In [1]: import numpy as np

In [2]: np.set_printoptions(suppress=True, linewidth=160)

In [3]: tidy = lambda a: np.round(a, 4) + 0

In [4]: mat = np.array([[2.0, 0.0, -1.0], [0.0, 0.0, -1.0], [0.0, 2.0, -1.0]])

In [5]: r0, v = mat[0], mat[1]

In [6]: print(r0 @ v)
1.0

In [7]: p = (r0 @ v) / (r0 @ r0) * r0

In [8]: (v - p) @ r0
Out[8]: np.float64(0.0)

In [9]: print(p)
[ 0.4  0.  -0.2]

In [10]: v - p
Out[10]: array([-0.4,  0. , -0.8])

In [11]: np.outer(r0, v)
Out[11]: 
array([[ 0.,  0., -2.],
       [ 0.,  0., -0.],
       [-0., -0.,  1.]])

In [12]: rng = np.random.default_rng(724009)

In [13]: labels = rng.permutation(3)

In [14]: print(labels)
[2 0 1]

In [15]: A2 = mat[labels][:, labels]

In [16]: print(tidy(np.sort(np.abs(np.linalg.eigvals(A2)))))
[1.4142 1.4142 2.    ]

In [17]: np.diag(A2)
Out[17]: array([-1.,  2.,  0.])

In [18]: np.trace(A2)
Out[18]: np.float64(1.0)

In [19]: t3 = np.stack([mat, 2 * mat, mat[::-1]])

In [20]: print(t3.sum(axis=0))
[[ 6.  2. -4.]
 [ 0.  0. -4.]
 [ 2.  6. -4.]]

In [21]: (t3 @ mat.T).shape
Out[21]: (3, 3, 3)

In [22]: t3.shape
Out[22]: (3, 3, 3)

In [23]: print(np.einsum("bij,cij->bc", t3, t3))
[[11. 22.  3.]
 [22. 44.  6.]
 [ 3.  6. 11.]]

In [24]: A2 = mat / np.linalg.norm(mat, axis=1, keepdims=True)

In [25]: cov = A2 @ A2.T

In [26]: print(tidy(cov))
[[1.     0.4472 0.2   ]
 [0.4472 1.     0.4472]
 [0.2    0.4472 1.    ]]

In [27]: np.argwhere(np.triu(np.abs(cov) > 0.95, 1))
Out[27]: array([], shape=(0, 2), dtype=int64)

In [28]: q, V = np.linalg.qr(mat[:, :2])[0], np.linalg.qr(mat[:, 2:])[0]

In [29]: sig = np.linalg.svd(q.T @ V, compute_uv=False)

In [30]: (sig > 0.9).sum()
Out[30]: np.int64(0)

In [31]: A = np.array([[0.0, 1.0], [1.0, 0.0]])

In [32]: # rows sum to 1

In [33]: x0 = np.array([0, -2])

In [34]: y = A @ x0

In [35]: y
Out[35]: array([-2.,  0.])

In [36]: print(tidy(np.linalg.solve(A, A[:, 1])))
[0. 1.]

In [37]: tidy(np.linalg.solve(A, y))
Out[37]: array([ 0., -2.])

In [38]: np.all(np.linalg.eigvalsh(A) > 0)
Out[38]: np.False_

In [39]: try:
    ...:     np.linalg.cholesky(A)
    ...: except np.linalg.LinAlgError as e:
    ...:     print("failed:", e)
    ...: 
failed: Matrix is not positive definite

In [40]: print(tidy(np.linalg.eigvalsh(A).min()))
-1.0

In [41]: arr = np.loadtxt("test7.csv", delimiter=",")

In [42]: arr
Out[42]: 
array([[ -0.3,  -0.7,   1.5],
       [  0.5,   1.6,  -0.9],
       [  1. ,  -0.3,   0.1],
       [  1.7,   0.1,  -0.2],
       [ -1.3,   0. ,   1. ],
       [ -1.2,   0.7,   0.4],
       [  4. ,   9.5, -15. ],
       [  1.7,  -0.5,  -1.3],
       [  1.4,   0.9,  -0.2],
       [  0.8,   0.8,  -0.1],
       [ -0.9,  -0.4,   0.3],
       [  0.1,  -1.9,  -1.8],
       [  0.5,  -1.3,   0. ],
       [  0.1,   0.6,  -1. ],
       [  0.8,   0.1,  -0.9],
       [  1.9,  -0.1,  -0.7],
       [  1.4,  -0.3,  -0.3],
       [ -1.6,   2. ,  -1. ],
       [  1. ,   2.3,   0.4],
       [  1. ,  -1.4,   0.5],
       [  0.2,  -0.5,   0.1],
       [ -0.2,  -0.7,  -1.9],
       [ -1.3,   0. ,  -0.6],
       [ -0.5,  -1.9,  -0.4],
       [  0.8,  -0.5,   0.1]])

In [43]: # row 6 is much longer than the rest

In [44]: A2 = np.c_[arr[:, :1] @ np.array([[-2]]), np.array([0, 1, 1, 1, 3, 0, 3, 0, 1, 3, 0, 3, 1, 1, 1, 2, 0, 1, 2, 1, 0, 0, 3, 3, 1])]

In [45]: A2
Out[45]: 
array([[ 0.6,  0. ],
       [-1. ,  1. ],
       [-2. ,  1. ],
       [-3.4,  1. ],
       [ 2.6,  3. ],
       [ 2.4,  0. ],
       [-8. ,  3. ],
       [-3.4,  0. ],
       [-2.8,  1. ],
       [-1.6,  3. ],
       [ 1.8,  0. ],
       [-0.2,  3. ],
       [-1. ,  1. ],
       [-0.2,  1. ],
       [-1.6,  1. ],
       [-3.8,  2. ],
       [-2.8,  0. ],
       [ 3.2,  1. ],
       [-2. ,  2. ],
       [-2. ,  1. ],
       [-0.4,  0. ],
       [ 0.4,  0. ],
       [ 2.6,  3. ],
       [ 1. ,  3. ],
       [-1.6,  1. ]])

In [46]: np.linalg.matrix_rank(np.c_[arr, A2])
Out[46]: np.int64(4)

In [47]: tidy(np.linalg.norm(np.linalg.qr(arr)[0].T @ A2, axis=0) ** 2 / ((A2 ** 2).sum(axis=0) + 1e-12))
Out[47]: array([1.    , 0.1914])

In [48]: tidy(np.linalg.norm(A2 - arr @ np.linalg.lstsq(arr, A2)[0], axis=0))
Out[48]: array([0.    , 7.6302])

In [49]: np.linalg.matrix_rank(A2)
Out[49]: np.int64(2)

In [50]: r0, v = A2[20], A2[24]

In [51]: tidy(r0 @ v)
Out[51]: np.float64(0.64)

In [52]: tidy(r0 @ r0)
Out[52]: np.float64(0.16)

In [53]: p = (r0 @ v) / (r0 @ r0) * r0

In [54]: v - p
Out[54]: array([0., 1.])

In [55]: tidy(np.outer(r0, v))
Out[55]: 
array([[ 0.64, -0.4 ],
       [ 0.  ,  0.  ]])

In [56]: (v - p) @ r0
Out[56]: np.float64(0.0)

In [57]: p
Out[57]: array([-1.6,  0. ])

In [58]: feats = np.loadtxt("mat.csv", delimiter=",")

In [59]: feats
Out[59]: 
array([[3., 3., 3.],
       [3., 6., 6.],
       [3., 6., 9.]])

In [60]: # symmetric, so the eigenvalues are real

In [61]: x0 = np.ones(3)

In [62]: for _ in range(7):
    ...:     x0 = feats @ x0
    ...:     x0 /= np.linalg.norm(x0)
    ...:     print(round(x0 @ feats @ x0, 4))
    ...: 
15.1286
15.1465
15.1467
15.1468
15.1468
15.1468
15.1468

In [63]: tidy(x0)
Out[63]: array([0.328, 0.591, 0.737])

In [64]: np.trace(mat)
Out[64]: np.float64(1.0)

In [65]: tidy(np.linalg.det(mat))
Out[65]: np.float64(4.0)

In [66]: (mat - mat.T) / 2
Out[66]: 
array([[ 0. ,  0. , -0.5],
       [ 0. ,  0. , -1.5],
       [ 0.5,  1.5,  0. ]])

In [67]: tidy(np.sort(np.abs(np.linalg.eigvals(mat))))
Out[67]: array([1.4142, 1.4142, 2.    ])
